$ ipython --no-banner

In [1]: import numpy as np

In [2]: np.set_printoptions(precision=3, suppress=True, linewidth=100)

In [3]: K = np.load("test14.npy")

In [4]: K
Out[4]: 
array([[ 0,  0,  0,  0,  0,  0],
       [ 1,  2,  0,  0,  0,  0],
       [-3,  2,  3,  0,  0,  0],
       [ 0,  3, -3,  2,  0,  0],
       [ 2,  1, -2, -2, -2,  0],
       [ 3, -2,  3,  3,  3, -3]])

In [5]: Uu, sigma, Vh = np.linalg.svd(K, full_matrices=False)

In [6]: np.cumsum(sigma ** 2) / np.sum(sigma ** 2)
Out[6]: array([0.5  , 0.761, 0.931, 0.995, 1.   , 1.   ])

In [7]: sigma.round(3) + 0
Out[7]: array([7.585, 5.477, 4.414, 2.729, 0.734, 0.   ])

In [8]: (sigma > 1e-8).sum()
Out[8]: np.int64(5)

In [9]: np.round(sigma / sigma[0], 3) + 0
Out[9]: array([1.   , 0.722, 0.582, 0.36 , 0.097, 0.   ])

In [10]: np.round(Uu.T @ Uu, 3) + 0
Out[10]: 
array([[1., 0., 0., 0., 0., 0.],
       [0., 1., 0., 0., 0., 0.],
       [0., 0., 1., 0., 0., 0.],
       [0., 0., 0., 1., 0., 0.],
       [0., 0., 0., 0., 1., 0.],
       [0., 0., 0., 0., 0., 1.]])

In [11]: Uu.shape, sigma.shape, Vh.shape
Out[11]: ((6, 6), (6,), (6, 6))

In [12]: np.round(Uu.T @ K @ Vh.T, 3) + 0
Out[12]: 
array([[7.585, 0.   , 0.   , 0.   , 0.   , 0.   ],
       [0.   , 5.477, 0.   , 0.   , 0.   , 0.   ],
       [0.   , 0.   , 4.414, 0.   , 0.   , 0.   ],
       [0.   , 0.   , 0.   , 2.729, 0.   , 0.   ],
       [0.   , 0.   , 0.   , 0.   , 0.734, 0.   ],
       [0.   , 0.   , 0.   , 0.   , 0.   , 0.   ]])

In [13]: round(np.sqrt((sigma ** 2).sum()), 3), round(np.linalg.norm(K), 3)
Out[13]: (np.float64(10.724), np.float64(10.724))

In [14]: Uu, sigma, Vh = np.linalg.svd(K)

In [15]: V = Vh[:(sigma > 1e-8).sum()]

In [16]: rng = np.random.default_rng(6978)

In [17]: x0 = K[5] + -2 * K[2] + rng.integers(2) * np.eye(6)[1]

In [18]: x0
Out[18]: array([ 9., -6., -3.,  3.,  3., -3.])

In [19]: np.allclose(V.T @ V @ x0, x0)
Out[19]: True

In [20]: np.linalg.matrix_rank(np.vstack([K, x0]))
Out[20]: np.int64(5)

In [21]: [round(float(x), 3) for x in np.linalg.svd(K, compute_uv=False)[:3]]
Out[21]: [7.585, 5.477, 4.414]

In [22]: feats = np.load("data.npy")

In [23]: feats
Out[23]: 
array([[ -9.273,  -1.183,   4.611,   5.87 ],
       [  1.569,   1.187,   2.508,  -3.732],
       [ -0.543,   0.139,  -1.515,  -3.216],
       [  1.84 ,   0.777,  -4.467,  -2.312],
       [  2.479,   0.38 ,  -0.853,  -0.253],
       [ -1.087,  -0.369,   0.407,   6.184],
       [  4.429,   0.962,  -2.141,   2.554],
       [  3.387,   3.356,   3.63 ,  -1.003],
       [ -0.076,  -1.263,  -1.704,  -3.286],
       [ -1.401,   2.254,  -0.742,   4.316],
       [  2.006,  -0.635,   0.048, -10.811],
       [  2.749,  -1.078,   0.836,  -2.062],
       [ -3.071,  -2.12 ,  -0.272,   2.019],
       [  3.863,   1.31 ,  -3.04 ,  -0.926]])

In [24]: hat = feats @ np.linalg.solve(feats.T @ feats, feats.T)

In [25]: np.round(np.trace(hat), 3)
Out[25]: np.float64(4.0)

In [26]: np.round(np.linalg.eigvalsh(hat), 3) + 0
Out[26]: array([0., 0., 0., 0., 0., 0., 0., 0., 0., 0., 1., 1., 1., 1.])

In [27]: hat @ feats[:, 0]
Out[27]: 
array([-9.273,  1.569, -0.543,  1.84 ,  2.479, -1.087,  4.429,  3.387, -0.076, -1.401,  2.006,
        2.749, -3.071,  3.863])

In [28]: np.allclose(hat @ hat, hat)
Out[28]: True

In [29]: x0 = np.array([0, -2, 1, 0])

In [30]: h = np.maximum(feats @ x0, 0)

In [31]: feats * (h > 1e-9)[:, None]
Out[31]: 
array([[ -9.273,  -1.183,   4.611,   5.87 ],
       [  1.569,   1.187,   2.508,  -3.732],
       [ -0.   ,   0.   ,  -0.   ,  -0.   ],
       [  0.   ,   0.   ,  -0.   ,  -0.   ],
       [  0.   ,   0.   ,  -0.   ,  -0.   ],
       [ -1.087,  -0.369,   0.407,   6.184],
       [  0.   ,   0.   ,  -0.   ,   0.   ],
       [  0.   ,   0.   ,   0.   ,  -0.   ],
       [ -0.076,  -1.263,  -1.704,  -3.286],
       [ -0.   ,   0.   ,  -0.   ,   0.   ],
       [  2.006,  -0.635,   0.048, -10.811],
       [  2.749,  -1.078,   0.836,  -2.062],
       [ -3.071,  -2.12 ,  -0.272,   2.019],
       [  0.   ,   0.   ,  -0.   ,  -0.   ]])

In [32]: np.flatnonzero(h > 1e-9)
Out[32]: array([ 0,  1,  5,  8, 10, 11, 12])

In [33]: W2 = feats[[4, 11]].astype(float)

In [34]: for _ in range(7):
    ...:     z = np.linalg.norm(feats[:, None] - W2, axis=-1).argmin(axis=1)
    ...:     W2 = np.array([feats[z == j].mean(axis=0) for j in range(2)])
    ...: 

In [35]: z
Out[35]: array([0, 1, 1, 1, 1, 0, 1, 1, 1, 0, 1, 1, 0, 1])

In [36]: W2
Out[36]: 
array([[-3.708, -0.355,  1.001,  4.597],
       [ 2.17 ,  0.513, -0.67 , -2.505]])

In [37]: np.abs(W2[1] - W2[0]).argmax()
Out[37]: np.int64(3)

In [38]: np.bincount(z)
Out[38]: array([ 4, 10])

In [39]: W2[1] - W2[0]
Out[39]: array([ 5.878,  0.868, -1.671, -7.102])

In [40]: A = np.loadtxt("mat.csv", delimiter=",")

In [41]: A
Out[41]: 
array([[4., 1., 0., 0., 0., 0., 0., 0., 0., 0., 0.],
       [0., 4., 1., 0., 0., 0., 0., 0., 0., 0., 0.],
       [0., 0., 4., 1., 0., 0., 0., 0., 0., 0., 0.],
       [0., 0., 0., 4., 1., 0., 0., 0., 0., 0., 0.],
       [0., 0., 0., 0., 4., 1., 0., 0., 0., 0., 0.],
       [0., 0., 0., 0., 0., 4., 1., 0., 0., 0., 0.],
       [0., 0., 0., 0., 0., 0., 4., 1., 0., 0., 0.],
       [0., 0., 0., 0., 0., 0., 0., 4., 1., 0., 0.],
       [0., 0., 0., 0., 0., 0., 0., 0., 4., 1., 0.],
       [0., 0., 0., 0., 0., 0., 0., 0., 0., 4., 1.],
       [0., 0., 0., 0., 0., 0., 0., 0., 0., 0., 4.]])

In [42]: x0 = np.array([4, 4, 2, 2, 2, 2, 1, 3, 0, 4, 2])

In [43]: rhs = A @ x0

In [44]: coef, lr = np.zeros(11), 1 / np.linalg.norm(A, 2) ** 2

In [45]: for i in range(25):
    ...:     coef -= lr * A.T @ (A @ coef - rhs)
    ...:     if i % 5 == 0: print(i, round(np.linalg.norm(A @ coef - rhs), 3))
    ...: 
0 6.751
5 0.42
10 0.036
15 0.003
20 0.0

In [46]: coef.round(3) + 0
Out[46]: array([4., 4., 2., 2., 2., 2., 1., 3., 0., 4., 2.])

In [47]: round(np.linalg.cond(A), 3)
Out[47]: np.float64(1.634)

In [48]: def softmax(z):
    ...:     e = np.exp(z - z.max(axis=-1, keepdims=True))
    ...:     return e / e.sum(axis=-1, keepdims=True)
    ...: 

In [49]: softmax(A).sum(axis=1)
Out[49]: array([1., 1., 1., 1., 1., 1., 1., 1., 1., 1., 1.])

In [50]: softmax(A[5])
Out[50]: array([0.015, 0.015, 0.015, 0.015, 0.015, 0.823, 0.041, 0.015, 0.015, 0.015, 0.015])

In [51]: softmax(A[5] + -2)
Out[51]: array([0.015, 0.015, 0.015, 0.015, 0.015, 0.823, 0.041, 0.015, 0.015, 0.015, 0.015])

In [52]: np.round(softmax(10 * A[5]), 3) + 0
Out[52]: array([0., 0., 0., 0., 0., 1., 0., 0., 0., 0., 0.])

In [53]: att = A @ A.T / np.sqrt(11)

In [54]: softmax(att)[5] @ A
Out[54]: array([0.022, 0.027, 0.027, 0.027, 0.078, 3.697, 0.993, 0.04 , 0.027, 0.027, 0.027])

In [55]: z = rng.permutation(11)

In [56]: B = A[:, z] * rng.choice([-1, 1], 11)

In [57]: B
Out[57]: 
array([[ 0.,  0., -0., -0.,  0., -0.,  0.,  0.,  1., -0.,  4.],
       [ 1.,  0., -0., -0.,  0., -0.,  0.,  0.,  4., -0.,  0.],
       [ 4.,  0., -0., -1.,  0., -0.,  0.,  0.,  0., -0.,  0.],
       [ 0.,  1., -0., -4.,  0., -0.,  0.,  0.,  0., -0.,  0.],
       [ 0.,  4., -0., -0.,  1., -0.,  0.,  0.,  0., -0.,  0.],
       [ 0.,  0., -0., -0.,  4., -0.,  0.,  0.,  0., -1.,  0.],
       [ 0.,  0., -0., -0.,  0., -0.,  1.,  0.,  0., -4.,  0.],
       [ 0.,  0., -1., -0.,  0., -0.,  4.,  0.,  0., -0.,  0.],
       [ 0.,  0., -4., -0.,  0., -1.,  0.,  0.,  0., -0.,  0.],
       [ 0.,  0., -0., -0.,  0., -4.,  0.,  1.,  0., -0.,  0.],
       [ 0.,  0., -0., -0.,  0., -0.,  0.,  4.,  0., -0.,  0.]])

In [58]: Uu, _, Vh = np.linalg.svd(A.T @ B)

In [59]: np.round(Uu @ Vh, 3) + 0
Out[59]: 
array([[ 0.,  0.,  0.,  0.,  0.,  0.,  0.,  0.,  0.,  0.,  1.],
       [ 0.,  0.,  0.,  0.,  0.,  0.,  0.,  0.,  1.,  0.,  0.],
       [ 1.,  0.,  0.,  0.,  0.,  0.,  0.,  0.,  0.,  0.,  0.],
       [ 0.,  0.,  0., -1.,  0.,  0.,  0.,  0.,  0.,  0.,  0.],
       [ 0.,  1.,  0.,  0.,  0.,  0.,  0.,  0.,  0.,  0.,  0.],
       [ 0.,  0.,  0.,  0.,  1.,  0.,  0.,  0.,  0.,  0.,  0.],
       [ 0.,  0.,  0.,  0.,  0.,  0.,  0.,  0.,  0., -1.,  0.],
       [ 0.,  0.,  0.,  0.,  0.,  0.,  1.,  0.,  0.,  0.,  0.],
       [ 0.,  0., -1.,  0.,  0.,  0.,  0.,  0.,  0.,  0.,  0.],
       [ 0.,  0.,  0.,  0.,  0., -1.,  0.,  0.,  0.,  0.,  0.],
       [ 0.,  0.,  0.,  0.,  0.,  0.,  0.,  1.,  0.,  0.,  0.]])

In [60]: W1 = np.array([[3, 1, 1],
    ...:     [0, -1, 3],
    ...:     [-1, 0, 2],
    ...:     [-1, -1, 0],
    ...:     [-2, 0, 0],
    ...:     [3, 2, -2],
    ...:     [-2, -2, -2],
    ...:     [0, 2, 2],
    ...:     [1, 2, 2],
    ...:     [-1, 0, 0],
    ...:     [-3, 0, -1]])

In [61]: coef = np.array([-4, 5, -5])

In [62]: hid = np.maximum(A @ W1 + coef, 0)

In [63]: (hid > 0).astype(int)
Out[63]: 
array([[1, 1, 1],
       [0, 1, 1],
       [0, 1, 1],
       [0, 1, 0],
       [0, 1, 0],
       [1, 1, 0],
       [0, 0, 0],
       [0, 1, 1],
       [0, 1, 1],
       [0, 1, 0],
       [0, 1, 0]])

In [64]: hid
Out[64]: 
array([[ 8.,  8.,  2.],
       [ 0.,  1.,  9.],
       [ 0.,  4.,  3.],
       [ 0.,  1.,  0.],
       [ 0.,  7.,  0.],
       [ 6., 11.,  0.],
       [ 0.,  0.,  0.],
       [ 0., 15.,  5.],
       [ 0., 13.,  3.],
       [ 0.,  5.,  0.],
       [ 0.,  5.,  0.]])

In [65]: (hid > 0).mean(axis=0)
Out[65]: array([0.182, 0.909, 0.455])

In [66]: np.linalg.matrix_rank(hid)
Out[66]: np.int64(3)

In [67]: W2 = np.array([[2, 1, 4], [4, 2, 4], [3, 3, 2]])

In [68]: (hid @ W2).round(6).argmax(axis=1)
Out[68]: array([2, 0, 0, 0, 0, 2, 0, 0, 0, 0, 0])

In [69]: hid @ W2
Out[69]: 
array([[54., 30., 68.],
       [31., 29., 22.],
       [25., 17., 22.],
       [ 4.,  2.,  4.],
       [28., 14., 28.],
       [56., 28., 68.],
       [ 0.,  0.,  0.],
       [75., 45., 70.],
       [61., 35., 58.],
       [20., 10., 20.],
       [20., 10., 20.]])

In [70]: W1 @ W2
Out[70]: 
array([[ 13,   8,  18],
       [  5,   7,   2],
       [  4,   5,   0],
       [ -6,  -3,  -8],
       [ -4,  -2,  -8],
       [  8,   1,  16],
       [-18, -12, -20],
       [ 14,  10,  12],
       [ 16,  11,  16],
       [ -2,  -1,  -4],
       [ -9,  -6, -14]])

In [71]: softmax(hid[6])
Out[71]: array([0.333, 0.333, 0.333])

In [72]: softmax(hid).sum(axis=1)
Out[72]: array([1., 1., 1., 1., 1., 1., 1., 1., 1., 1., 1.])

In [73]: softmax(hid[6] + -1)
Out[73]: array([0.333, 0.333, 0.333])

In [74]: att = hid @ hid.T / np.sqrt(3)

In [75]: softmax(att)[6] @ hid
Out[75]: array([1.273, 6.364, 2.   ])

In [76]: arr = np.load("a.npy")

In [77]: arr
Out[77]: 
array([[-0.5, -1.5,  1. , -0.3,  1.4],
       [-1.1, -0.1,  6.5, -0.4,  0. ],
       [ 1.6, -0.2, -3. , -1.1, -0.8],
       [ 1.1, -1.5, -5.5,  0. , -0.3],
       [ 0.7,  1.3,  5.5,  0.1, -0.2],
       [-1.4,  1.9, -4.5,  0.2, -0.7],
       [-0.5,  1. ,  0.5,  1.1, -0.2],
       [ 0.5,  0. , -2.5,  0.2,  1.8],
       [ 0.4,  0.1,  7. , -0.5,  0.2]])

In [78]: # column 2 dominates

In [79]: np.abs(arr).max()
Out[79]: np.float64(7.0)

In [80]: arr.shape
Out[80]: (9, 5)

In [81]: arr.sum(axis=1)
Out[81]: array([ 0.1,  4.9, -3.5, -6.2,  7.4, -4.5,  1.9,  0. ,  7.2])

In [82]: np.linalg.svd(arr, compute_uv=False)
Out[82]: array([13.754,  3.799,  2.837,  1.982,  1.292])

In [83]: arr.sum(axis=0)
Out[83]: array([ 0.8,  1. ,  5. , -0.7,  1.2])

In [84]: np.zeros(9, 5)
TypeError: Cannot interpret '5' as a data type


In [85]: np.count_nonzero(arr)
Out[85]: np.int64(42)

In [86]: W0 = np.array([[-0.8, 0.1, -0.7, -0.1, 0.1, -0.9, 0.6],
    ...:     [-1.6, 1.5, -0.7, -1.1, -1.8, 1.4, 0.9],
    ...:     [-0.7, 0.6, -0.8, 1.0, 0.5, 1.4, -1.9]])

In [87]: W0[:, 6] *= 3

In [88]: W0
Out[88]: 
array([[-0.8,  0.1, -0.7, -0.1,  0.1, -0.9,  1.8],
       [-1.6,  1.5, -0.7, -1.1, -1.8,  1.4,  2.7],
       [-0.7,  0.6, -0.8,  1. ,  0.5,  1.4, -5.7]])

In [89]: u, r1 = W0[0], W0[2]

In [90]: u @ u
Out[90]: np.float64(5.21)

In [91]: p = (u @ r1) / (u @ u) * u

In [92]: np.round((r1 - p) @ u, 3)
Out[92]: np.float64(0.0)

In [93]: r1 - p
Out[93]: array([-2.295,  0.799, -2.196,  0.801,  0.699, -0.395, -2.11 ])

In [94]: B = W0 / np.linalg.norm(W0, axis=1)
ValueError: operands could not be broadcast together with shapes (3,7) (3,) 


In [95]: B = W0 / np.linalg.norm(W0, axis=1, keepdims=True)

In [96]: cov = B @ B.T

In [97]: np.linalg.norm(B, axis=1)
Out[97]: array([1., 1., 1.])

In [98]: (np.abs(cov) > 0.9).astype(int)
Out[98]: 
array([[1, 0, 0],
       [0, 1, 0],
       [0, 0, 1]])

In [99]: cov[2]
Out[99]: array([-0.746, -0.483,  1.   ])
